% python3 -q
>>> import numpy as np
>>> from numpy import linalg as LA
>>> np.set_printoptions(precision=2, suppress=True, linewidth=140)
>>> m1 = np.array([[-1, 2, -1, -2, 1, -1],
...     [2, -1, 0, 0, 2, -2],
...     [9, -3, -1, -2, 11, -11]])
>>> m1
array([[ -1,   2,  -1,  -2,   1,  -1],
       [  2,  -1,   0,   0,   2,  -2],
       [  9,  -3,  -1,  -2,  11, -11]])
>>> left, sv, vt = LA.svd(m1, full_matrices=False)
>>> (sv > 1e-8).sum()
np.int64(2)
>>> np.abs(vt[0])
array([0.49, 0.16, 0.05, 0.11, 0.6 , 0.6 ])
>>> np.cumsum(sv ** 2) / np.sum(sv ** 2)
array([0.97, 1.  , 1.  ])
>>> np.abs(left[:, 0]).round(6).argmax()
np.int64(2)
>>> np.round(left.T @ m1 @ vt.T, 2) + 0
array([[18.71,  0.  ,  0.  ],
       [ 0.  ,  3.47,  0.  ],
       [ 0.  ,  0.  ,  0.  ]])
>>> np.allclose(left * sv @ vt, m1)
True
>>> A = np.loadtxt("layer7.csv", delimiter=",")
>>> A
array([[-1.,  0.,  0.],
       [ 0.,  0.,  9.],
       [ 0.,  4.,  4.]])
>>> # splits into 2 blocks
>>> w1 = np.array([[2, 4, 1, 2], [0, 0, 0, 2], [0, 0, 3, 2]])
>>> coef = np.array([0, -2, 3, -1])
>>> act = np.maximum(A @ w1 + coef, 0)
>>> (act > 0).mean(axis=0)
array([0.  , 0.  , 1.  , 0.67])
>>> LA.matrix_rank(act)
np.int64(2)
>>> C = np.array([[1, 1], [3, 0], [2, 2], [2, 2]])
>>> w1 @ C
array([[20,  8],
       [ 4,  4],
       [10, 10]])
>>> act @ C
array([[ 4.,  4.],
       [94., 94.],
       [60., 60.]])
>>> X = np.load("w.npy")
>>> X
array([[ 2.48,  0.5 ,  0.3 ,  0.22, -0.52, -0.65,  0.46],
       [ 0.5 ,  2.18, -0.66, -0.39, -0.1 ,  0.17, -1.01],
       [ 0.3 , -0.66,  2.4 , -0.24, -0.11, -0.3 , -0.9 ],
       [ 0.22, -0.39, -0.24,  2.62, -0.72,  0.54, -0.41],
       [-0.52, -0.1 , -0.11, -0.72, -0.66,  0.17, -0.29],
       [-0.65,  0.17, -0.3 ,  0.54,  0.17,  0.34, -0.35],
       [ 0.46, -1.01, -0.9 , -0.41, -0.29, -0.35,  1.64]])
>>> rank = LA.matrix_rank(X)
>>> rank
np.int64(5)
>>> N = LA.svd(X)[2][rank:].T
>>> np.round(X @ N, 2) + 0
array([[0., 0.],
       [0., 0.],
       [0., 0.],
       [0., 0.],
       [0., 0.],
       [0., 0.],
       [0., 0.]])
>>> [int(LA.matrix_rank(X[:i])) for i in range(1, len(X) + 1)]
[1, 2, 3, 4, 5, 5, 5]
>>> LA.matrix_rank(X, rtol=0.1)
np.int64(5)
>>> np.round(LA.norm(X, 2) / LA.norm(X), 2)
np.float64(0.49)
>>> np.argsort(-LA.norm(X, axis=0).round(6), kind="stable")[:3]
array([3, 0, 2])
>>> mat = np.loadtxt("out19.csv", delimiter=",")
>>> mat
array([[-0.7,  0.1,  0.3,  0.8],
       [ 3.5, -0.5,  0.6, -0.2],
       [ 0.9,  0.5, -1.2,  0.6],
       [ 0. ,  0.6,  0.1, -1. ],
       [-0.9, -1.4, -0.3,  3.1],
       [-1. , -6. ,  1. , -7. ],
       [ 0.1, -0.7, -0.5, -0.5],
       [-0.5, -0.3,  0.4, -1.3],
       [-1.5,  0. , -0.1,  0.3],
       [-0.6, -0.6,  0.5,  0.7],
       [-0.5, -1.8,  1.1, -1. ],
       [ 3.2, -0.7,  0.1, -1.8],
       [-2. , -0.2, -0.9,  0.3],
       [-0.3,  1. ,  0.8, -1.2]])
>>> lab = mat[:, 2] > np.median(mat[:, 2])
>>> u = mat[lab].mean(axis=0) - mat[~lab].mean(axis=0)
>>> lab.astype(int)
array([1, 1, 0, 0, 0, 1, 0, 1, 0, 1, 1, 0, 0, 1])
>>> Xs = (mat - mat.mean(axis=0)) / mat.std(axis=0)
>>> np.argwhere(np.abs(Xs) > 2)
array([[ 1,  0],
       [ 2,  2],
       [ 5,  1],
       [ 5,  3],
       [11,  0]])
>>> coef = LA.lstsq(np.delete(Xs, 3, axis=1), Xs[:, 3])[0]
>>> round(1 - np.var(Xs[:, 3] - np.delete(Xs, 3, axis=1) @ coef), 2)
np.float64(0.55)
>>> coef
array([-0.12,  0.6 , -0.25])
>>> out = np.c_[mat[:, :3] @ np.array([[-3, -1, -2], [-3, -3, -1], [3, 1, 2]]), np.array([1, 2, 3, 2, 3, 3, 2, 1, 1, 0, 0, 2, 1, 0])]
>>> out
array([[ 2.7,  0.7,  1.9,  1. ],
       [-7.2, -1.4, -5.3,  2. ],
       [-7.8, -3.6, -4.7,  3. ],
       [-1.5, -1.7, -0.4,  2. ],
       [ 6. ,  4.8,  2.6,  3. ],
       [24. , 20. , 10. ,  3. ],
       [ 0.3,  1.5, -0.5,  2. ],
       [ 3.6,  1.8,  2.1,  1. ],
       [ 4.2,  1.4,  2.8,  1. ],
       [ 5.1,  2.9,  2.8,  0. ],
       [10.2,  7. ,  5. ,  0. ],
       [-7.2, -1. , -5.5,  2. ],
       [ 3.9,  1.7,  2.4,  1. ],
       [ 0.3, -1.9,  1.2,  0. ]])
>>> np.round(LA.norm(out - mat @ LA.lstsq(mat, out)[0], axis=0), 2) + 0
array([0.  , 0.  , 0.  , 5.04])
>>> np.round(LA.lstsq(mat, out[:, 0])[0], 2) + 0
array([-3., -3.,  3.,  0.])
>>> K = np.load("case12.npy")
>>> K
array([[ 27,   0, -12,  -3,   0, -21,  -9],
       [  0,   0,   0,   0,   0,   0,   0],
       [-12,   0,  26,   8,  13,   6,  16],
       [ -3,   0,   8,  19, -18,  -7, -23],
       [  0,   0,  13, -18,  38,   9,  45],
       [-21,   0,   6,  -7,   9,  21,  19],
       [ -9,   0,  16, -23,  45,  19,  57]])
>>> np.round(np.trace(LA.pinv(K) @ K), 2)
np.float64(3.0)
>>> LA.lstsq(K[:-1].T, K[-1])[2]
np.int32(3)
>>> np.allclose(K[:-1].T @ LA.lstsq(K[:-1].T, K[-1])[0], K[-1])
True
>>> np.flatnonzero(LA.matrix_power((K != 0) + (K.T != 0) + np.eye(7), 7)[0])
array([0, 2, 3, 4, 5, 6])
>>> np.round(np.sort(LA.eigvals(K).real), 2) + 0
array([  0.  ,   0.  ,   0.  ,   0.  ,  26.79,  46.5 , 114.71])
>>> (LA.matrix_power((K != 0) + (K.T != 0) + np.eye(7), 7) > 0).astype(int)
array([[1, 0, 1, 1, 1, 1, 1],
       [0, 1, 0, 0, 0, 0, 0],
       [1, 0, 1, 1, 1, 1, 1],
       [1, 0, 1, 1, 1, 1, 1],
       [1, 0, 1, 1, 1, 1, 1],
       [1, 0, 1, 1, 1, 1, 1],
       [1, 0, 1, 1, 1, 1, 1]])
>>> vals, V = LA.eigh(K)
>>> x = np.array([0, 0, 2, 2, -2, 2, 1])
>>> x @ K @ x
np.int64(365)
>>> np.round(V * np.maximum(vals, 0) @ V.T, 2) + 0
array([[ 27.,   0., -12.,  -3.,   0., -21.,  -9.],
       [  0.,   0.,   0.,   0.,   0.,   0.,   0.],
       [-12.,   0.,  26.,   8.,  13.,   6.,  16.],
       [ -3.,   0.,   8.,  19., -18.,  -7., -23.],
       [  0.,   0.,  13., -18.,  38.,   9.,  45.],
       [-21.,   0.,   6.,  -7.,   9.,  21.,  19.],
       [ -9.,   0.,  16., -23.,  45.,  19.,  57.]])
>>> np.abs(K).sum(axis=1).max(), np.round(np.abs(vals).max(), 2)
(np.int64(169), np.float64(114.71))
>>> (np.sign(V[:, -1].round(6)) == np.sign(V[0, -1].round(6))).astype(int)
array([1, 0, 0, 1, 0, 0, 0])
>>> J = np.load("test9.npy")
>>> J
array([[-3, -2, -1,  0,  1,  2],
       [ 3,  4,  5,  6,  7,  8],
       [ 9, 10, 11, 12, 13, 14],
       [15, 16, 17, 18, 19, 20],
       [21, 22, 23, 24, 25, 26],
       [27, 28, 29, 30, 31, 32]])
>>> J @ J
array([[  69,   66,   63,   60,   57,   54],
       [ 501,  534,  567,  600,  633,  666],
       [ 933, 1002, 1071, 1140, 1209, 1278],
       [1365, 1470, 1575, 1680, 1785, 1890],
       [1797, 1938, 2079, 2220, 2361, 2502],
       [2229, 2406, 2583, 2760, 2937, 3114]])
>>> round(LA.det(J), 2)
np.float64(-0.0)
>>> np.trace(J)
np.int64(87)
